$ python3 -q
>>> import numpy as np
>>> np.set_printoptions(precision=2, suppress=True, linewidth=200, legacy="1.25")
>>> rnd = lambda a: np.round(a, 2) + 0
>>> X = np.load("mat.npy")
>>> X
array([[-179.11,  160.22,  -81.91,    2.11,   21.24, -179.23, -179.15,  179.35,  -19.13,  -98.51,   58.58],
       [-181.16,  160.79,  -79.89,    0.5 ,   21.05, -180.22, -180.99,  177.85,  -17.96, -100.35,   59.32],
       [-179.2 ,  159.92,  -80.87,   -0.41,   20.26, -179.22, -179.88,  180.43,  -20.5 ,  -98.7 ,   59.77],
       [-177.29,  160.18,  -80.86,    0.86,   17.69, -179.91, -180.59,  180.53,  -21.23, -100.65,   58.58],
       [-181.14,  159.73,  -78.88,   -0.52,   22.51, -180.18, -180.56,  180.9 ,  -19.42,  -98.84,   59.1 ],
       [-178.85,  158.94,  -80.35,    1.8 ,   21.1 , -180.39, -179.39,  180.35,  -20.9 ,  -98.07,   60.9 ],
       [-179.32,  158.22,  -80.26,    0.87,   21.12, -179.59, -180.67,  180.81,  -20.77, -100.34,   58.37],
       [-180.08,  159.2 ,  -79.16,   -0.33,   20.62, -179.73, -179.09,  181.04,  -20.7 ,  -99.98,   59.58],
       [-179.04,  159.81,  -81.01,   -0.06,   19.27, -178.37, -179.39,  179.25,  -19.96, -101.16,   59.62],
       [-179.36,  158.76,  -79.58,    1.24,   20.2 , -181.04, -179.14,  179.97,  -21.03,  -99.16,   60.18],
       [-180.15,  159.52,  -79.46,    0.4 ,   18.82, -179.75, -179.21,  179.49,  -19.55, -101.73,   57.67],
       [-179.66,  160.34,  -80.17,    1.77,   20.91, -180.55, -180.41,  182.26,  -21.96,  -98.03,   60.89],
       [-179.49,  159.53,  -79.99,   -0.99,   20.57, -180.44, -179.47,  180.46,  -20.23, -100.03,   61.22],
       [-179.52,  161.39,  -81.33,   -0.44,   21.76, -179.81, -179.66,  179.5 ,  -19.35,  -98.9 ,   61.2 ],
       [-179.41,  160.86,  -81.12,    0.17,   21.69, -180.  , -179.19,  179.03,  -20.95,  -99.85,   58.  ],
       [-179.89,  159.17,  -81.23,    0.12,   20.71, -180.1 , -179.12,  180.44,  -19.71, -102.05,   58.93],
       [-180.48,  159.39,  -80.5 ,   -2.33,   20.57, -180.73, -179.83,  179.96,  -20.29,  -99.95,   60.22],
       [-181.04,  160.51,  -81.03,   -0.94,   20.16, -178.72, -178.98,  180.9 ,  -20.16, -100.39,   59.35],
       [-182.82,  160.04,  -79.92,    1.73,   19.7 , -180.02, -180.43,  179.1 ,  -18.96, -101.86,   59.88],
       [-179.14,  158.41,  -79.02,    0.48,   19.48, -178.96, -180.6 ,  179.96,  -18.85,  -99.66,   59.2 ],
       [-181.59,  160.22,  -79.01,   -1.07,   19.38, -179.48, -180.48,  180.86,  -18.35,  -99.54,   60.53],
       [-179.96,  160.24,  -80.14,   -1.08,   19.37, -181.7 , -179.03,  178.89,  -20.25, -100.51,   61.51],
       [-179.56,  159.46,  -79.72,   -0.94,   21.3 , -179.5 , -181.49,  178.84,  -20.27, -100.37,   59.11],
       [-178.92,  159.84,  -81.01,    0.16,   21.3 , -179.72, -179.92,  180.15,  -19.8 ,  -99.57,   60.53],
       [-180.11,  160.53,  -81.67,    1.09,   20.27, -178.75, -178.76,  180.46,  -18.67, -101.21,   60.78],
       [-179.16,  159.98,  -80.05,   -1.49,   18.59, -181.  , -180.84,  180.01,  -19.29, -101.33,   59.5 ],
       [-179.78,  159.98,  -78.19,   -1.71,   18.66, -179.11, -179.24,  181.13,  -19.52,  -98.97,   61.58],
       [-181.16,  159.59,  -80.47,    1.41,   19.64, -181.12, -180.09,  181.56,  -20.47,  -99.47,   59.04],
       [-180.83,  161.33,  -80.21,   -0.76,   19.56, -182.69, -179.43,  181.11,  -20.94,  -99.37,   61.06],
       [-180.35,  160.  ,  -80.87,    0.07,   18.96, -180.33, -179.86,  177.73,  -18.13,  -99.54,   60.48],
       [-179.35,  156.22,  -79.36,   -0.86,   18.96, -181.14, -179.77,  180.24,  -19.23, -100.85,   60.47],
       [-179.04,  160.31,  -78.52,   -2.02,   18.81, -180.24, -179.51,  180.78,  -21.03, -100.2 ,   60.04],
       [-178.77,  159.82,  -79.46,    0.71,   18.88, -180.65, -180.83,  178.81,  -19.23,  -99.9 ,   59.96],
       [-181.14,  159.61,  -80.36,   -1.47,   19.56, -179.64, -180.98,  180.28,  -21.04, -100.18,   60.5 ],
       [-180.37,  160.2 ,  -79.83,    0.55,   20.15, -180.69, -181.01,  180.71,  -21.96, -100.5 ,   61.32],
       [-179.06,  160.07,  -80.94,    0.67,   20.77, -179.55, -182.45,  181.06,  -20.81, -101.09,   60.37],
       [-180.62,  160.69,  -79.43,    0.84,   19.53, -179.85, -178.56,  180.85,  -20.88, -100.7 ,   59.18],
       [-180.83,  158.15,  -80.69,    0.59,   18.44, -180.7 , -179.3 ,  179.94,  -19.21, -100.35,   59.17],
       [-180.53,  160.48,  -80.71,   -0.26,   20.19, -181.39, -179.48,  182.21,  -19.79,  -99.33,   61.42],
       [-181.52,  160.74,  -80.75,   -0.35,   20.48, -179.16, -178.27,  181.1 ,  -20.11, -100.38,   58.13],
       [-180.42,  160.25,  -80.34,   -2.55,   20.62, -180.95, -181.55,  180.14,  -19.92,  -99.6 ,   60.5 ],
       [-180.63,  160.74,  -78.58,    0.04,   18.79, -181.78, -182.08,  179.85,  -20.78, -101.63,   61.76],
       [-179.27,  159.49,  -80.56,   -0.49,   17.86, -179.54, -179.68,  182.54,  -19.02, -101.55,   60.94],
       [-181.31,  159.55,  -78.95,   -0.74,   19.9 , -180.16, -180.44,  180.11,  -19.88, -100.64,   59.49],
       [-180.7 ,  161.19,  -82.78,   -0.51,   19.8 , -180.25, -179.61,  181.7 ,  -20.11, -100.54,   60.7 ],
       [-181.92,  159.49,  -80.57,   -1.12,   20.59, -180.3 , -181.59,  180.42,  -19.18, -100.58,   61.92],
       [-180.99,  159.04,  -80.89,   -0.37,   20.47, -180.24, -178.31,  178.36,  -21.52, -101.08,   58.38],
       [-180.12,  159.16,  -82.33,   -1.  ,   19.93, -181.58, -180.19,  178.49,  -19.71, -101.09,   59.09],
       [-179.98,  161.12,  -78.26,    1.77,   19.85, -179.59, -179.26,  179.7 ,  -19.16, -100.26,   60.01]])
>>> Uu, sigma, Vt = np.linalg.svd(X, full_matrices=False)
>>> np.allclose(Uu * sigma @ Vt, X)
True
>>> rnd(np.abs(Vt[0]))
array([0.43, 0.38, 0.19, 0.  , 0.05, 0.43, 0.43, 0.43, 0.05, 0.24, 0.14])
>>> np.abs(Uu[:, 0]).round(6).argmax()
41
>>> Xs = X - X.mean(axis=0)
>>> evecs = np.linalg.svd(Xs)[2][:1]
>>> M2 = Xs - Xs @ evecs.T @ evecs
>>> rnd((Xs @ evecs.T).std(axis=0))
array([1.38])
>>> rnd(M2.std(axis=0))
array([0.97, 0.91, 0.91, 0.88, 0.96, 0.76, 0.87, 0.97, 0.93, 0.95, 0.68])
>>> rnd(np.diag(evecs.T @ evecs))
array([0.03, 0.  , 0.08, 0.24, 0.06, 0.08, 0.07, 0.08, 0.  , 0.  , 0.35])
>>> np.linalg.norm(M2, axis=1).round(6).argmax()
11
>>> Uu, sigma, Vt = np.linalg.svd(X)
>>> rnd(sigma)
array([2938.  ,    9.21,    8.88,    7.81,    7.18,    6.91,    6.64,    6.1 ,    5.72,    4.58,    3.58])
>>> M2 = Uu[:, :1] @ np.diag(sigma[:1]) @ Vt[:1]
>>> rnd(np.abs(X - M2).max())
3.11
>>> M2 = np.c_[X[:, :4] @ np.array([[2, 1, 2, 2], [3, 0, 3, 1], [0, 3, 2, 3], [2, 0, 0, 3]]), np.array([-1, -6, 1, 4, -6, 6, -5, 5, -7, -4, 8, 8, -5, 7, 5, -1, -8, -1, -6, 8, 7, 8, -8, 0, 2, -1, 9, 1, -8, -9, -7, -8, 3, 6, -8, -3, 9, -1, -3, 6, 7, 5, -8, -1, -1, 7, 2, 5, -5])]
>>> rnd(M2)
array([[ 126.66, -424.84,  -41.38, -437.4 ,   -1.  ],
       [ 121.05, -420.83,  -39.73, -439.7 ,   -6.  ],
       [ 120.54, -421.81,  -40.38, -442.32,    1.  ],
       [ 127.68, -419.87,  -35.76, -434.4 ,    4.  ],
       [ 115.87, -417.78,  -40.85, -440.75,   -6.  ],
       [ 122.72, -419.9 ,  -41.58, -434.41,    6.  ],
       [ 117.76, -420.1 ,  -44.5 , -438.59,   -5.  ],
       [ 116.78, -417.56,  -40.88, -439.43,    5.  ],
       [ 121.23, -422.07,  -40.67, -441.48,   -7.  ],
       [ 120.04, -418.1 ,  -41.6 , -434.98,   -4.  ],
       [ 119.06, -418.53,  -40.66, -437.96,    8.  ],
       [ 125.24, -420.17,  -38.64, -434.18,    8.  ],
       [ 117.63, -419.46,  -40.37, -442.39,   -5.  ],
       [ 124.25, -423.51,  -37.53, -442.96,    7.  ],
       [ 124.1 , -422.77,  -38.48, -440.81,    5.  ],
       [ 117.97, -423.58,  -44.73, -443.94,   -1.  ],
       [ 112.55, -421.98,  -43.79, -450.06,   -8.  ],
       [ 117.57, -424.13,  -42.61, -447.48,   -1.  ],
       [ 117.94, -422.58,  -45.36, -440.17,   -6.  ],
       [ 117.91, -416.2 ,  -41.09, -435.49,    8.  ],
       [ 115.34, -418.62,  -40.54, -443.2 ,    7.  ],
       [ 118.64, -420.38,  -39.48, -443.34,    8.  ],
       [ 117.38, -418.72,  -40.18, -441.64,   -8.  ],
       [ 122.  , -421.95,  -40.34, -440.55,    0.  ],
       [ 123.55, -425.12,  -41.97, -441.43,    2.  ],
       [ 118.64, -419.31,  -38.48, -442.96,   -1.  ],
       [ 116.96, -414.35,  -36.  , -439.28,    9.  ],
       [ 119.27, -422.57,  -44.49, -439.91,    1.  ],
       [ 120.81, -421.46,  -38.09, -443.24,   -8.  ],
       [ 119.44, -422.96,  -42.44, -443.1 ,   -9.  ],
       [ 108.24, -417.43,  -48.76, -443.14,   -7.  ],
       [ 118.81, -414.6 ,  -34.19, -439.39,   -8.  ],
       [ 123.34, -417.15,  -37.  , -433.97,    3.  ],
       [ 113.61, -422.22,  -44.17, -448.16,    6.  ],
       [ 120.96, -419.86,  -39.8 , -438.38,   -8.  ],
       [ 123.43, -421.88,  -39.79, -438.86,   -3.  ],
       [ 122.51, -418.91,  -38.03, -436.32,    9.  ],
       [ 113.97, -422.9 ,  -48.59, -443.81,   -1.  ],
       [ 119.86, -422.66,  -41.04, -443.49,   -3.  ],
       [ 118.48, -423.77,  -42.32, -445.6 ,    6.  ],
       [ 114.81, -421.44,  -40.77, -449.26,    7.  ],
       [ 121.04, -416.37,  -36.2 , -436.14,    5.  ],
       [ 118.95, -420.95,  -41.19, -442.2 ,   -8.  ],
       [ 114.55, -418.16,  -41.87, -442.14,   -1.  ],
       [ 121.15, -429.04,  -43.39, -450.08,   -1.  ],
       [ 112.39, -423.63,  -46.51, -449.42,    7.  ],
       [ 114.4 , -423.66,  -46.64, -446.72,    2.  ],
       [ 115.24, -427.11,  -47.42, -451.07,    5.  ],
       [ 126.94, -414.76,  -33.12, -428.31,   -5.  ]])
>>> rnd(np.linalg.lstsq(X, M2[:, 0])[0])
array([2., 3., 0., 2., 0., 0., 0., 0., 0., 0., 0.])
>>> np.linalg.matrix_rank(np.c_[X, M2])
12
>>> u = np.array([-2, 1, 1, -1, 0, -2, -1, 1, -2])
>>> feats = 4 * np.eye(9) + np.outer(u, u)
>>> feats
array([[ 8., -2., -2.,  2.,  0.,  4.,  2., -2.,  4.],
       [-2.,  5.,  1., -1.,  0., -2., -1.,  1., -2.],
       [-2.,  1.,  5., -1.,  0., -2., -1.,  1., -2.],
       [ 2., -1., -1.,  5.,  0.,  2.,  1., -1.,  2.],
       [ 0.,  0.,  0.,  0.,  4.,  0.,  0.,  0.,  0.],
       [ 4., -2., -2.,  2.,  0.,  8.,  2., -2.,  4.],
       [ 2., -1., -1.,  1.,  0.,  2.,  5., -1.,  2.],
       [-2.,  1.,  1., -1.,  0., -2., -1.,  5., -2.],
       [ 4., -2., -2.,  2.,  0.,  4.,  2., -2.,  8.]])
>>> # 2 groups of indices that never mix
>>> evals, evecs = np.linalg.eigh(feats)
>>> x0 = np.array([8, 3, 5, 2, 1, 6, 0, 7, 0])
>>> rnd(evecs * np.abs(evals) @ evecs.T)
array([[ 8., -2., -2.,  2.,  0.,  4.,  2., -2.,  4.],
       [-2.,  5.,  1., -1.,  0., -2., -1.,  1., -2.],
       [-2.,  1.,  5., -1.,  0., -2., -1.,  1., -2.],
       [ 2., -1., -1.,  5.,  0.,  2.,  1., -1.,  2.],
       [ 0.,  0.,  0.,  0.,  4.,  0.,  0.,  0.,  0.],
       [ 4., -2., -2.,  2.,  0.,  8.,  2., -2.,  4.],
       [ 2., -1., -1.,  1.,  0.,  2.,  5., -1.,  2.],
       [-2.,  1.,  1., -1.,  0., -2., -1.,  5., -2.],
       [ 4., -2., -2.,  2.,  0.,  4.,  2., -2.,  8.]])
>>> rnd(evecs * np.maximum(evals, 0) @ evecs.T)
array([[ 8., -2., -2.,  2.,  0.,  4.,  2., -2.,  4.],
       [-2.,  5.,  1., -1.,  0., -2., -1.,  1., -2.],
       [-2.,  1.,  5., -1.,  0., -2., -1.,  1., -2.],
       [ 2., -1., -1.,  5.,  0.,  2.,  1., -1.,  2.],
       [ 0.,  0.,  0.,  0.,  4.,  0.,  0.,  0.,  0.],
       [ 4., -2., -2.,  2.,  0.,  8.,  2., -2.,  4.],
       [ 2., -1., -1.,  1.,  0.,  2.,  5., -1.,  2.],
       [-2.,  1.,  1., -1.,  0., -2., -1.,  5., -2.],
       [ 4., -2., -2.,  2.,  0.,  4.,  2., -2.,  8.]])
>>> np.abs(feats).sum(axis=1).max(), np.abs(evals).max()
(26.0, 21.0)
>>> (np.sign(evecs[:, -1].round(6)) == np.sign(evecs[0, -1].round(6))).astype(int)
array([1, 0, 0, 1, 0, 1, 1, 0, 1])
>>> evals, evecs = np.linalg.eigh(feats)
>>> np.abs(evecs[:, -1]).round(6).argmax()
0
>>> evals.sum(), np.trace(feats)
(53.0, 53.0)
>>> rnd(np.linalg.svd(feats, compute_uv=False))
array([21.,  4.,  4.,  4.,  4.,  4.,  4.,  4.,  4.])
>>> x0 = np.ones(9)
>>> for _ in range(6):
...     x0 = feats @ x0
...     x0 /= np.linalg.norm(x0)
...     print(round(x0 @ feats @ x0, 2))
... 
18.34
20.89
21.0
21.0
21.0
21.0
>>> rnd(np.linalg.eigvalsh(feats)[-1])
21.0
>>> rng = np.random.default_rng(75)
>>> labels = rng.permutation(11)
>>> M2 = X[:, labels] * rng.choice([-1, 1], 11)
>>> M2
array([[ 179.35,   58.58, -179.15,  -98.51,    2.11,  -81.91,  160.22,  -21.24,   19.13, -179.11,  179.23],
       [ 177.85,   59.32, -180.99, -100.35,    0.5 ,  -79.89,  160.79,  -21.05,   17.96, -181.16,  180.22],
       [ 180.43,   59.77, -179.88,  -98.7 ,   -0.41,  -80.87,  159.92,  -20.26,   20.5 , -179.2 ,  179.22],
       [ 180.53,   58.58, -180.59, -100.65,    0.86,  -80.86,  160.18,  -17.69,   21.23, -177.29,  179.91],
       [ 180.9 ,   59.1 , -180.56,  -98.84,   -0.52,  -78.88,  159.73,  -22.51,   19.42, -181.14,  180.18],
       [ 180.35,   60.9 , -179.39,  -98.07,    1.8 ,  -80.35,  158.94,  -21.1 ,   20.9 , -178.85,  180.39],
       [ 180.81,   58.37, -180.67, -100.34,    0.87,  -80.26,  158.22,  -21.12,   20.77, -179.32,  179.59],
       [ 181.04,   59.58, -179.09,  -99.98,   -0.33,  -79.16,  159.2 ,  -20.62,   20.7 , -180.08,  179.73],
       [ 179.25,   59.62, -179.39, -101.16,   -0.06,  -81.01,  159.81,  -19.27,   19.96, -179.04,  178.37],
       [ 179.97,   60.18, -179.14,  -99.16,    1.24,  -79.58,  158.76,  -20.2 ,   21.03, -179.36,  181.04],
       [ 179.49,   57.67, -179.21, -101.73,    0.4 ,  -79.46,  159.52,  -18.82,   19.55, -180.15,  179.75],
       [ 182.26,   60.89, -180.41,  -98.03,    1.77,  -80.17,  160.34,  -20.91,   21.96, -179.66,  180.55],
       [ 180.46,   61.22, -179.47, -100.03,   -0.99,  -79.99,  159.53,  -20.57,   20.23, -179.49,  180.44],
       [ 179.5 ,   61.2 , -179.66,  -98.9 ,   -0.44,  -81.33,  161.39,  -21.76,   19.35, -179.52,  179.81],
       [ 179.03,   58.  , -179.19,  -99.85,    0.17,  -81.12,  160.86,  -21.69,   20.95, -179.41,  180.  ],
       [ 180.44,   58.93, -179.12, -102.05,    0.12,  -81.23,  159.17,  -20.71,   19.71, -179.89,  180.1 ],
       [ 179.96,   60.22, -179.83,  -99.95,   -2.33,  -80.5 ,  159.39,  -20.57,   20.29, -180.48,  180.73],
       [ 180.9 ,   59.35, -178.98, -100.39,   -0.94,  -81.03,  160.51,  -20.16,   20.16, -181.04,  178.72],
       [ 179.1 ,   59.88, -180.43, -101.86,    1.73,  -79.92,  160.04,  -19.7 ,   18.96, -182.82,  180.02],
       [ 179.96,   59.2 , -180.6 ,  -99.66,    0.48,  -79.02,  158.41,  -19.48,   18.85, -179.14,  178.96],
       [ 180.86,   60.53, -180.48,  -99.54,   -1.07,  -79.01,  160.22,  -19.38,   18.35, -181.59,  179.48],
       [ 178.89,   61.51, -179.03, -100.51,   -1.08,  -80.14,  160.24,  -19.37,   20.25, -179.96,  181.7 ],
       [ 178.84,   59.11, -181.49, -100.37,   -0.94,  -79.72,  159.46,  -21.3 ,   20.27, -179.56,  179.5 ],
       [ 180.15,   60.53, -179.92,  -99.57,    0.16,  -81.01,  159.84,  -21.3 ,   19.8 , -178.92,  179.72],
       [ 180.46,   60.78, -178.76, -101.21,    1.09,  -81.67,  160.53,  -20.27,   18.67, -180.11,  178.75],
       [ 180.01,   59.5 , -180.84, -101.33,   -1.49,  -80.05,  159.98,  -18.59,   19.29, -179.16,  181.  ],
       [ 181.13,   61.58, -179.24,  -98.97,   -1.71,  -78.19,  159.98,  -18.66,   19.52, -179.78,  179.11],
       [ 181.56,   59.04, -180.09,  -99.47,    1.41,  -80.47,  159.59,  -19.64,   20.47, -181.16,  181.12],
       [ 181.11,   61.06, -179.43,  -99.37,   -0.76,  -80.21,  161.33,  -19.56,   20.94, -180.83,  182.69],
       [ 177.73,   60.48, -179.86,  -99.54,    0.07,  -80.87,  160.  ,  -18.96,   18.13, -180.35,  180.33],
       [ 180.24,   60.47, -179.77, -100.85,   -0.86,  -79.36,  156.22,  -18.96,   19.23, -179.35,  181.14],
       [ 180.78,   60.04, -179.51, -100.2 ,   -2.02,  -78.52,  160.31,  -18.81,   21.03, -179.04,  180.24],
       [ 178.81,   59.96, -180.83,  -99.9 ,    0.71,  -79.46,  159.82,  -18.88,   19.23, -178.77,  180.65],
       [ 180.28,   60.5 , -180.98, -100.18,   -1.47,  -80.36,  159.61,  -19.56,   21.04, -181.14,  179.64],
       [ 180.71,   61.32, -181.01, -100.5 ,    0.55,  -79.83,  160.2 ,  -20.15,   21.96, -180.37,  180.69],
       [ 181.06,   60.37, -182.45, -101.09,    0.67,  -80.94,  160.07,  -20.77,   20.81, -179.06,  179.55],
       [ 180.85,   59.18, -178.56, -100.7 ,    0.84,  -79.43,  160.69,  -19.53,   20.88, -180.62,  179.85],
       [ 179.94,   59.17, -179.3 , -100.35,    0.59,  -80.69,  158.15,  -18.44,   19.21, -180.83,  180.7 ],
       [ 182.21,   61.42, -179.48,  -99.33,   -0.26,  -80.71,  160.48,  -20.19,   19.79, -180.53,  181.39],
       [ 181.1 ,   58.13, -178.27, -100.38,   -0.35,  -80.75,  160.74,  -20.48,   20.11, -181.52,  179.16],
       [ 180.14,   60.5 , -181.55,  -99.6 ,   -2.55,  -80.34,  160.25,  -20.62,   19.92, -180.42,  180.95],
       [ 179.85,   61.76, -182.08, -101.63,    0.04,  -78.58,  160.74,  -18.79,   20.78, -180.63,  181.78],
       [ 182.54,   60.94, -179.68, -101.55,   -0.49,  -80.56,  159.49,  -17.86,   19.02, -179.27,  179.54],
       [ 180.11,   59.49, -180.44, -100.64,   -0.74,  -78.95,  159.55,  -19.9 ,   19.88, -181.31,  180.16],
       [ 181.7 ,   60.7 , -179.61, -100.54,   -0.51,  -82.78,  161.19,  -19.8 ,   20.11, -180.7 ,  180.25],
       [ 180.42,   61.92, -181.59, -100.58,   -1.12,  -80.57,  159.49,  -20.59,   19.18, -181.92,  180.3 ],
       [ 178.36,   58.38, -178.31, -101.08,   -0.37,  -80.89,  159.04,  -20.47,   21.52, -180.99,  180.24],
       [ 178.49,   59.09, -180.19, -101.09,   -1.  ,  -82.33,  159.16,  -19.93,   19.71, -180.12,  181.58],
       [ 179.7 ,   60.01, -179.26, -100.26,    1.77,  -78.26,  161.12,  -19.85,   19.16, -179.98,  179.59]])
>>> Uu, _, Vt = np.linalg.svd(X.T @ M2)
>>> labels
array([ 7, 10,  6,  9,  3,  2,  1,  4,  8,  0,  5])
>>> rnd(np.linalg.lstsq(X, M2)[0])
array([[ 0.,  0.,  0.,  0.,  0.,  0.,  0.,  0.,  0.,  1.,  0.],
       [ 0.,  0.,  0.,  0.,  0.,  0.,  1.,  0.,  0.,  0.,  0.],
       [ 0.,  0.,  0.,  0.,  0.,  1.,  0.,  0.,  0.,  0.,  0.],
       [ 0.,  0.,  0.,  0.,  1.,  0.,  0.,  0.,  0.,  0.,  0.],
       [ 0.,  0.,  0.,  0.,  0.,  0.,  0., -1.,  0.,  0.,  0.],
       [ 0.,  0.,  0.,  0.,  0.,  0.,  0.,  0.,  0.,  0., -1.],
       [ 0.,  0.,  1.,  0.,  0.,  0.,  0.,  0.,  0.,  0.,  0.],
       [ 1.,  0.,  0.,  0.,  0.,  0.,  0.,  0.,  0.,  0.,  0.],
       [ 0.,  0.,  0.,  0.,  0.,  0.,  0.,  0., -1.,  0.,  0.],
       [ 0.,  0.,  0.,  1.,  0.,  0.,  0.,  0.,  0.,  0.,  0.],
       [ 0.,  1.,  0.,  0.,  0.,  0.,  0.,  0.,  0.,  0.,  0.]])
>>> rnd(Uu @ Vt)
array([[ 0.,  0.,  0.,  0.,  0.,  0.,  0.,  0.,  0.,  1.,  0.],
       [ 0.,  0.,  0.,  0.,  0.,  0.,  1.,  0.,  0.,  0.,  0.],
       [ 0.,  0.,  0.,  0.,  0.,  1.,  0.,  0.,  0.,  0.,  0.],
       [ 0.,  0.,  0.,  0.,  1.,  0.,  0.,  0.,  0.,  0.,  0.],
       [ 0.,  0.,  0.,  0.,  0.,  0.,  0., -1.,  0.,  0.,  0.],
       [ 0.,  0.,  0.,  0.,  0.,  0.,  0.,  0.,  0.,  0., -1.],
       [ 0.,  0.,  1.,  0.,  0.,  0.,  0.,  0.,  0.,  0.,  0.],
       [ 1.,  0.,  0.,  0.,  0.,  0.,  0.,  0.,  0.,  0.,  0.],
       [ 0.,  0.,  0.,  0.,  0.,  0.,  0.,  0., -1.,  0.,  0.],
       [ 0.,  0.,  0.,  1.,  0.,  0.,  0.,  0.,  0.,  0.,  0.],
       [ 0.,  1.,  0.,  0.,  0.,  0.,  0.,  0.,  0.,  0.,  0.]])
